$ ipython --no-banner

In [1]: import numpy as np

In [2]: import numpy.linalg as la

In [3]: np.set_printoptions(precision=1, suppress=True, linewidth=100, floatmode="fixed")

In [4]: A = np.loadtxt("test15.csv", delimiter=",")

In [5]: print(A)
[[-0.8  0.4  0.3 -0.3]
 [-0.3 -0.8 -0.3 -0.4]
 [-0.4 -0.1 -0.3  0.8]
 [ 0.0 -0.5  0.8  0.3]]

In [6]: print(la.svd(A, compute_uv=False))
[1.0 1.0 1.0 1.0]

In [7]: print(la.norm(A, axis=0))
[1.0 1.0 1.0 1.0]

In [8]: u = np.array([3, 3, 1, 2])

In [9]: other = A + np.outer(u, np.eye(4)[2])

In [10]: print(other)
[[-0.8  0.4  3.3 -0.3]
 [-0.3 -0.8  2.7 -0.4]
 [-0.4 -0.1  0.7  0.8]
 [ 0.0 -0.5  2.8  0.3]]

In [11]: print(np.round(other @ other, 1) + 0)
[[-0.8 -0.7 -0.3  2.8]
 [-0.6  0.5 -2.5  2.6]
 [ 0.1 -0.5  1.3  1.0]
 [-1.0  0.0  1.5  2.7]]

In [12]: print(round(np.abs(la.eigvals(other)).max(), 1))
1.7

In [13]: print(np.allclose(other, other.T))
False

In [14]: print(round(np.trace(other), 1))
-0.7

In [15]: print(np.round((other - other.T) / 2, 1) + 0)
[[ 0.0  0.4  1.9 -0.1]
 [-0.4  0.0  1.4  0.0]
 [-1.9 -1.4  0.0 -1.0]
 [ 0.1  0.0  1.0  0.0]]

In [16]: print(np.allclose(other @ other.T, other.T @ other))
False

In [17]: la.determinant(other)
AttributeError: module 'numpy.linalg' has no attribute 'determinant'


In [18]: q = A.astype(float).copy()

In [19]: for j in range(4):
    ...:     q[:, j] -= q[:, :j] @ (q[:, :j].T @ q[:, j])
    ...:     q[:, j] /= la.norm(q[:, j])
    ...: 

In [20]: print(q)
[[-0.8  0.4  0.3 -0.3]
 [-0.3 -0.8 -0.3 -0.4]
 [-0.4 -0.1 -0.3  0.8]
 [ 0.0 -0.5  0.8  0.3]]

In [21]: M = np.array([[0.51, -0.21, 0.21, -0.49, -0.49, 0.07, 0.21, -0.35],
    ...:     [-0.21, 0.91, 0.09, -0.21, -0.21, 0.03, 0.09, -0.15],
    ...:     [0.21, 0.09, 0.91, 0.21, 0.21, -0.03, -0.09, 0.15],
    ...:     [-0.49, -0.21, 0.21, 0.51, -0.49, 0.07, 0.21, -0.35],
    ...:     [-0.49, -0.21, 0.21, -0.49, 0.51, 0.07, 0.21, -0.35],
    ...:     [0.07, 0.03, -0.03, 0.07, 0.07, 0.99, -0.03, 0.05],
    ...:     [0.21, 0.09, -0.09, 0.21, 0.21, -0.03, 0.91, 0.15],
    ...:     [-0.35, -0.15, 0.15, -0.35, -0.35, 0.05, 0.15, 0.75]])

In [22]: rng = np.random.default_rng(8213)

In [23]: lab = rng.permutation(8)

In [24]: other = M[:, lab] * rng.choice([-1, 1], 8)

In [25]: print(other.round(1) + 0)
[[ 0.5  0.2  0.4 -0.2 -0.2 -0.5  0.1  0.5]
 [ 0.2  0.1  0.2 -0.1  0.9 -0.2  0.0 -0.2]
 [-0.2  0.9 -0.2  0.1  0.1  0.2  0.0  0.2]
 [-0.5  0.2  0.4 -0.2 -0.2 -0.5  0.1 -0.5]
 [ 0.5  0.2  0.4 -0.2 -0.2  0.5  0.1 -0.5]
 [-0.1  0.0  0.0  0.0  0.0  0.1  1.0  0.1]
 [-0.2 -0.1 -0.2 -0.9  0.1  0.2  0.0  0.2]
 [ 0.4  0.2 -0.8 -0.2 -0.2 -0.4  0.0 -0.4]]

In [26]: U, _, vt = la.svd(M.T @ other)

In [27]: print(lab)
[3 2 7 6 1 4 5 0]

In [28]: print(np.round(U @ vt, 1) + 0)
[[ 0.0  0.0  0.0  0.0  0.0  0.0  0.0  1.0]
 [ 0.0  0.0  0.0  0.0  1.0  0.0  0.0  0.0]
 [ 0.0  1.0  0.0  0.0  0.0  0.0  0.0  0.0]
 [-1.0  0.0  0.0  0.0  0.0  0.0  0.0  0.0]
 [ 0.0  0.0  0.0  0.0  0.0  1.0  0.0  0.0]
 [ 0.0  0.0  0.0  0.0  0.0  0.0  1.0  0.0]
 [ 0.0  0.0  0.0 -1.0  0.0  0.0  0.0  0.0]
 [ 0.0  0.0 -1.0  0.0  0.0  0.0  0.0  0.0]]
